$ ipython --no-banner

In [1]: import numpy as np

In [2]: np.set_printoptions(suppress=True, linewidth=200)

In [3]: def rnd(a):
   ...:     return np.round(a, 1) + 0
   ...: 

In [4]: K = np.loadtxt("x.csv", delimiter=",")

In [5]: K
Out[5]: 
array([[-2.,  2.,  0.],
       [-2., -1.,  0.],
       [ 0.,  0.,  2.]])

In [6]: def softmax(z):
   ...:     e = np.exp(z - z.max(axis=-1, keepdims=True))
   ...:     return e / e.sum(axis=-1, keepdims=True)
   ...: 

In [7]: rnd(softmax(K[1] + 3))
Out[7]: array([0.1, 0.2, 0.7])

In [8]: rnd(softmax(K[1]))
Out[8]: array([0.1, 0.2, 0.7])

In [9]: rnd(softmax(10 * K[1]))
Out[9]: array([0., 0., 1.])

In [10]: att = K @ K.T / np.sqrt(3)

In [11]: rnd(softmax(att))
Out[11]: 
array([[1. , 0. , 0. ],
       [0.1, 0.8, 0. ],
       [0.1, 0.1, 0.8]])

In [12]: rnd(softmax(att)[1] @ K)
Out[12]: array([-1.9, -0.5,  0.1])

In [13]: softmax(att).round(6).argmax(axis=1)
Out[13]: array([0, 1, 2])

In [14]: hat = np.triu(np.array([[3, 3, 3], [0, 3, 1], [3, 2, 1]]), 1) + np.eye(3)

In [15]: Y = hat @ K @ np.linalg.inv(hat)

In [16]: np.linalg.matrix_rank(Y)
Out[16]: np.int64(3)

In [17]: Y
Out[17]: 
array([[-8., 23.,  7.],
       [-2.,  5.,  3.],
       [ 0.,  0.,  2.]])

In [18]: hat @ K - K @ hat
Out[18]: 
array([[-6.,  3., 10.],
       [ 0.,  6.,  9.],
       [ 0.,  0.,  0.]])

In [19]: rnd(np.linalg.det(Y))
Out[19]: np.float64(12.0)

In [20]: rnd(np.poly(Y))
Out[20]: array([  1.,   1.,   0., -12.])

In [21]: left, sigma, Vh = np.linalg.svd(K, full_matrices=False)

In [22]: left.shape, sigma.shape, Vh.shape
Out[22]: ((3, 3), (3,), (3, 3))

In [23]: rnd(sigma)
Out[23]: array([3., 2., 2.])

In [24]: rnd(left.T @ left)
Out[24]: 
array([[1., 0., 0.],
       [0., 1., 0.],
       [0., 0., 1.]])

In [25]: np.allclose(left * sigma @ Vh, K)
Out[25]: True

In [26]: O, R = np.linalg.qr(K)

In [27]: rnd(O @ R)
Out[27]: 
array([[-2.,  2.,  0.],
       [-2., -1.,  0.],
       [ 0.,  0.,  2.]])

In [28]: rnd(abs(R[0, 0])), rnd(np.linalg.norm(K[:, 0]))
Out[28]: (np.float64(2.8), np.float64(2.8))

In [29]: np.allclose(R.T @ R, K.T @ K)
Out[29]: True

In [30]: rnd(O)
Out[30]: 
array([[-0.7, -0.7,  0. ],
       [-0.7,  0.7,  0. ],
       [ 0. ,  0. ,  1. ]])

In [31]: O.shape, R.shape
Out[31]: ((3, 3), (3, 3))

In [32]: x0 = np.array([-1, -2, 2])

In [33]: rhs = K @ x0

In [34]: beta, lr = np.zeros(3), 1 / np.linalg.norm(K, 2) ** 2

In [35]: for i in range(8):
    ...:     beta -= lr * K.T @ (K @ beta - rhs)
    ...:     if i % 2 == 0: print(i, round(np.linalg.norm(K @ beta - rhs), 1))
    ...: 
0 3.3
2 1.0
4 0.3
6 0.1

In [36]: rnd(np.linalg.cond(K))
Out[36]: np.float64(1.5)

In [37]: W0 = np.loadtxt("layer6.csv", delimiter=",")

In [38]: W0
Out[38]: 
array([[-1., -2.],
       [-2.,  2.]])

In [39]: rng = np.random.default_rng(54)

In [40]: Y = K + rng.integers(-2, 3, (3, 1)) @ rng.integers(-2, 3, (1, 3))

In [41]: Y
Out[41]: 
array([[-2.,  2.,  2.],
       [-2., -1.,  2.],
       [ 0.,  0.,  4.]])

In [42]: rnd(np.linalg.svd(Y - K, compute_uv=False))
Out[42]: array([3.5, 0. , 0. ])

In [43]: Y - K
Out[43]: 
array([[0., 0., 2.],
       [0., 0., 2.],
       [0., 0., 2.]])

In [44]: rnd(np.sort(np.abs(np.linalg.eigvals(W0))))
Out[44]: array([2., 3.])

In [45]: np.allclose(W0, W0.T)
Out[45]: True

In [46]: rnd(np.linalg.norm(W0) ** 2 / np.linalg.norm(W0, 2) ** 2)
Out[46]: np.float64(1.4)

In [47]: rnd(np.linalg.norm(W0[1] - W0[0]))
Out[47]: np.float64(4.1)

In [48]: rnd(np.linalg.norm(W0, axis=0))
Out[48]: array([2.2, 2.8])

In [49]: np.linalg.norm(W0, axis=1).argmax()
Out[49]: np.int64(1)

In [50]: rnd(np.linalg.norm(W0, 1)), rnd(np.linalg.norm(W0, np.inf))
Out[50]: (np.float64(4.0), np.float64(4.0))

In [51]: theta = rng.uniform(0, 2 * np.pi, 17)

In [52]: O, _ = np.linalg.qr(np.array([[1.1, -0.3], [0.3, 1.5], [0.1, -0.6]]))

In [53]: A = 20 * np.c_[np.cos(theta), np.sin(theta)] @ O.T

In [54]: rnd(A)
Out[54]: 
array([[ 15. ,  13.1,  -1.9],
       [-14.3, -13.8,   2.3],
       [ 19.7,   0. ,   3.7],
       [  5.8,  18.3,  -5.5],
       [-10.2, -16.7,   4.1],
       [-19.1,   3.4,  -4.8],
       [-19.3,   2.8,  -4.7],
       [ 19.7,   2.3,   2.9],
       [  0.4,  18.8,  -6.7],
       [ -8.6, -17.4,   4.7],
       [ -5.1, -18.5,   5.7],
       [ -6.5,  17.3,  -7.5],
       [ 17.3,  -8. ,   6.2],
       [-12.4,  13.9,  -7.4],
       [-19.5,   1.3,  -4.2],
       [ -0.6, -18.8,   6.7],
       [  6.3,  18.2,  -5.4]])

In [55]: # null space of dimension 1

In [56]: Ac = A - A.mean(axis=0)

In [57]: left, sigma, Vh = np.linalg.svd(Ac, full_matrices=False)

In [58]: np.abs(left[:, 0]).argmax()
Out[58]: np.int64(4)

In [59]: rnd(Vh[0] * np.sign(Vh[0, np.abs(Vh[0]).argmax()]))
Out[59]: array([ 0.5,  0.8, -0.2])

In [60]: rnd(sigma)
Out[60]: array([61.8, 53.8,  0. ])

In [61]: np.linalg.matrix_rank(Ac)
Out[61]: np.int64(2)

In [62]: labels = A[:, 2] > np.median(A[:, 2])

In [63]: f = A[labels].mean(axis=0) - A[~labels].mean(axis=0)

In [64]: labels.astype(int)
Out[64]: array([0, 1, 1, 0, 1, 0, 0, 1, 0, 1, 1, 0, 1, 0, 0, 1, 0])

In [65]: np.argsort(-np.abs(f).round(6), kind="stable")
Out[65]: array([1, 2, 0])

In [66]: rank = np.linalg.matrix_rank(A)

In [67]: rank
Out[67]: np.int64(2)

In [68]: ns = np.linalg.svd(A)[2][rank:].T

In [69]: [int(np.linalg.matrix_rank(A[:i])) for i in range(1, len(A) + 1)]
Out[69]: [1, 2, 2, 2, 2, 2, 2, 2, 2, 2, 2, 2, 2, 2, 2, 2, 2]

In [70]: arr = np.load("arr.npy")

In [71]: arr
Out[71]: 
array([[-0.7, -2.2, -1.6,  3.1],
       [-3.1,  0.7,  1.6, -3.1],
       [ 0.4, -0.1,  1.9, -3.8],
       [-0.6, -0.8,  0.5, -0.9],
       [ 1.3,  0.1, -1. ,  2. ],
       [ 0.2, -0.1, -0.4,  0.8],
       [-0.2,  1.2,  1. , -2. ],
       [ 0.6,  1.8, -0.8,  1.6],
       [ 0.4,  0. ,  0.1, -0.3],
       [-0.1,  0.7,  0.5, -1.1],
       [-2.2, -1.1,  0.8, -1.6],
       [ 0.2, -0.6, -0.6,  1.3],
       [ 0.9,  0.7, -0.1,  0.1],
       [ 1.4, -1.3,  1.3, -2.5],
       [ 0.4,  2.3, -0.7,  1.5],
       [ 0.1,  0.1,  1.5, -3.1]])

In [72]: C2 = np.cov(arr, rowvar=False)

In [73]: np.argwhere(np.triu(np.abs(np.corrcoef(arr.T)) > 0.8, 1))
Out[73]: array([[2, 3]])

In [74]: rnd(np.corrcoef(arr.T))
Out[74]: 
array([[ 1. ,  0.1, -0.3,  0.3],
       [ 0.1,  1. ,  0. ,  0. ],
       [-0.3,  0. ,  1. , -1. ],
       [ 0.3,  0. , -1. ,  1. ]])

In [75]: rnd(np.polyfit(arr[:, 2], arr[:, 0], 1))
Out[75]: array([-0.3,  0. ])

In [76]: C2.shape
Out[76]: (4, 4)

In [77]: rnd(C2)
Out[77]: 
array([[ 1.4,  0.2, -0.4,  0.7],
       [ 0.2,  1.3,  0. ,  0. ],
       [-0.4,  0. ,  1.1, -2.2],
       [ 0.7,  0. , -2.2,  4.4]])

In [78]: rnd(arr.std(axis=0))
Out[78]: array([1.1, 1.1, 1. , 2. ])

In [79]: rnd(np.median(arr, axis=0))
Out[79]: array([ 0.2,  0. ,  0.3, -0.6])

In [80]: labels = arr[:, 0] > np.median(arr[:, 0])

In [81]: f = arr[labels].mean(axis=0) - arr[~labels].mean(axis=0)

In [82]: rnd(f)
Out[82]: array([ 1.5,  0.7, -0.3,  0.5])

In [83]: labels.astype(int)
Out[83]: array([0, 0, 1, 0, 1, 0, 0, 1, 1, 0, 0, 0, 1, 1, 1, 0])

In [84]: hat = arr @ np.linalg.solve(arr.T @ arr, arr.T)

In [85]: rnd(np.trace(hat))
Out[85]: np.float64(4.0)

In [86]: rnd(np.linalg.eigvalsh(hat))
Out[86]: array([0., 0., 0., 0., 0., 0., 0., 0., 0., 0., 0., 0., 1., 1., 1., 1.])

In [87]: np.allclose(hat @ hat, hat)
Out[87]: True

In [88]: rnd(np.diag(hat))
Out[88]: array([0.5, 0.6, 0.3, 0.1, 0.1, 0. , 0.1, 0.2, 0.1, 0.2, 0.3, 0.2, 0.2, 0.5, 0.4, 0.3])

In [89]: rnd(hat @ arr[:, 3])
Out[89]: array([ 3.1, -3.1, -3.8, -0.9,  2. ,  0.8, -2. ,  1.6, -0.3, -1.1, -1.6,  1.3,  0.1, -2.5,  1.5, -3.1])

In [90]: Ac = arr - arr.mean(axis=0)

In [91]: left, sigma, Vh = np.linalg.svd(Ac, full_matrices=False)

In [92]: np.abs(Vh[0]).argmax()
Out[92]: np.int64(3)

In [93]: rnd(sigma)
Out[93]: array([9.2, 4.7, 4. , 0.1])

In [94]: np.linalg.matrix_rank(Ac)
Out[94]: np.int64(4)

In [95]: (np.sign(left[:, 0]) == np.sign(left[0, 0])).astype(int)
Out[95]: array([1, 0, 0, 0, 1, 1, 0, 1, 1, 0, 0, 1, 1, 0, 1, 0])

In [96]: rnd(sigma ** 2 / (sigma ** 2).sum())
Out[96]: array([0.7, 0.2, 0.1, 0. ])

In [97]: rnd((sigma ** 2).sum() ** 2 / (sigma ** 4).sum())
Out[97]: np.float64(1.9)
